% python3 -q
>>> import numpy as np
>>> import numpy.linalg as la
>>> np.set_printoptions(precision=2, suppress=True, linewidth=160, floatmode="fixed")
>>> W0 = np.loadtxt("mat.csv", delimiter=",")
>>> print(W0)
[[ 0.00 -1.00 11.00]
 [-2.00 -3.00  9.00]
 [ 0.00 -1.00 11.00]
 [-1.00 -2.00 10.00]]
>>> # rows and columns are dependent
>>> rk = la.matrix_rank(W0)
>>> print(rk)
2
>>> N = la.svd(W0)[2][rk:].T
>>> print(N[:, 0] / N[np.abs(N[:, 0]).round(6).argmax(), 0])
[ 1.00 -0.92 -0.08]
>>> print(np.allclose(W0 @ N, 0))
True
>>> print(np.round(N @ N.T, 2) + 0)
[[ 0.54 -0.50 -0.05]
 [-0.50  0.45  0.04]
 [-0.05  0.04  0.00]]
>>> A = np.array([[-0.89, -0.89, 0.99],
...     [0.66, 0.66, -0.92],
...     [0.46, 0.46, -0.76],
...     [0.66, 0.66, -0.92],
...     [0.6, 0.6, -0.89],
...     [0.2, 0.2, -0.38],
...     [0.2, 0.2, -0.38],
...     [0.92, 0.92, -1.0],
...     [-0.83, -0.83, 0.98],
...     [-0.38, -0.38, 0.66],
...     [-0.76, -0.76, 0.96],
...     [0.6, 0.6, -0.89],
...     [-0.76, -0.76, 0.96]])
>>> basis = A[[1, 2]].astype(float)
>>> for _ in range(4):
...     idx = la.norm(A[:, None] - basis, axis=-1).argmin(axis=1)
...     basis = np.array([A[idx == j].mean(axis=0) for j in range(2)])
... 
>>> print(idx)
[1 0 0 0 0 0 0 0 1 1 1 0 1]
>>> print(np.abs(basis[1] - basis[0]).argmax())
2
>>> print(basis[1] - basis[0])
[-1.26 -1.26  1.68]
>>> F = np.load("arr.npy")
>>> print(F)
[[7 7 3 1]
 [7 7 7 3]
 [3 7 7 7]
 [1 3 7 7]]
>>> evals, evecs = la.eigvalsh(F)
Traceback (most recent call last):
  File "<python-input-20>", line 1, in <module>
    evals, evecs = la.eigvalsh(F)
    ^^^^^^^^^^^^
ValueError: too many values to unpack (expected 2)
>>> evals, evecs = la.eigh(F)
>>> print(np.abs(evecs[:, -1]))
[0.42 0.57 0.57 0.42]
>>> print(la.eigvalsh(F @ F))
[  0.31   4.00  64.00 459.69]
>>> print(np.unique(evals.round(6) + 0, return_counts=True)[1])
[1 1 1 1]
>>> M2 = F[0, 0] * F[1:] - np.outer(F[1:, 0], F[0])
>>> print(M2)
[[ 0  0 28 14]
 [ 0 28 40 46]
 [ 0 14 46 48]]
>>> print(np.flatnonzero(~M2.round(6).any(axis=1)))
[]
>>> O = F.astype(float).copy()
>>> for j in range(4):
...     O[:, j] -= O[:, :j] @ (O[:, :j].T @ O[:, j])
...     O[:, j] /= la.norm(O[:, j])
... 
>>> print(O)
[[ 0.67 -0.21 -0.42  0.57]
 [ 0.67 -0.21  0.47 -0.53]
 [ 0.29  0.85 -0.35 -0.28]
 [ 0.10  0.44  0.69  0.57]]
>>> x0 = np.array([0, 0, -3, -1])
>>> print(np.round(la.det(O), 2))
-1.0
>>> rng = np.random.default_rng(68)
>>> M2 = F + rng.integers(-2, 3, (4, 2)) @ rng.integers(-2, 3, (2, 4))
>>> print(M2)
[[ 7  7  3  1]
 [ 3  3  7  3]
 [-1  3  6  6]
 [ 3  5  9  9]]
>>> print(np.round(la.svd(M2 - F, compute_uv=False), 2) + 0)
[8.71 2.47 0.00 0.00]
>>> print(M2 - F)
[[ 0  0  0  0]
 [-4 -4  0  0]
 [-4 -4 -1 -1]
 [ 2  2  2  2]]
>>> print(np.abs(M2 - F).sum(axis=1))
[ 0  8 10  8]
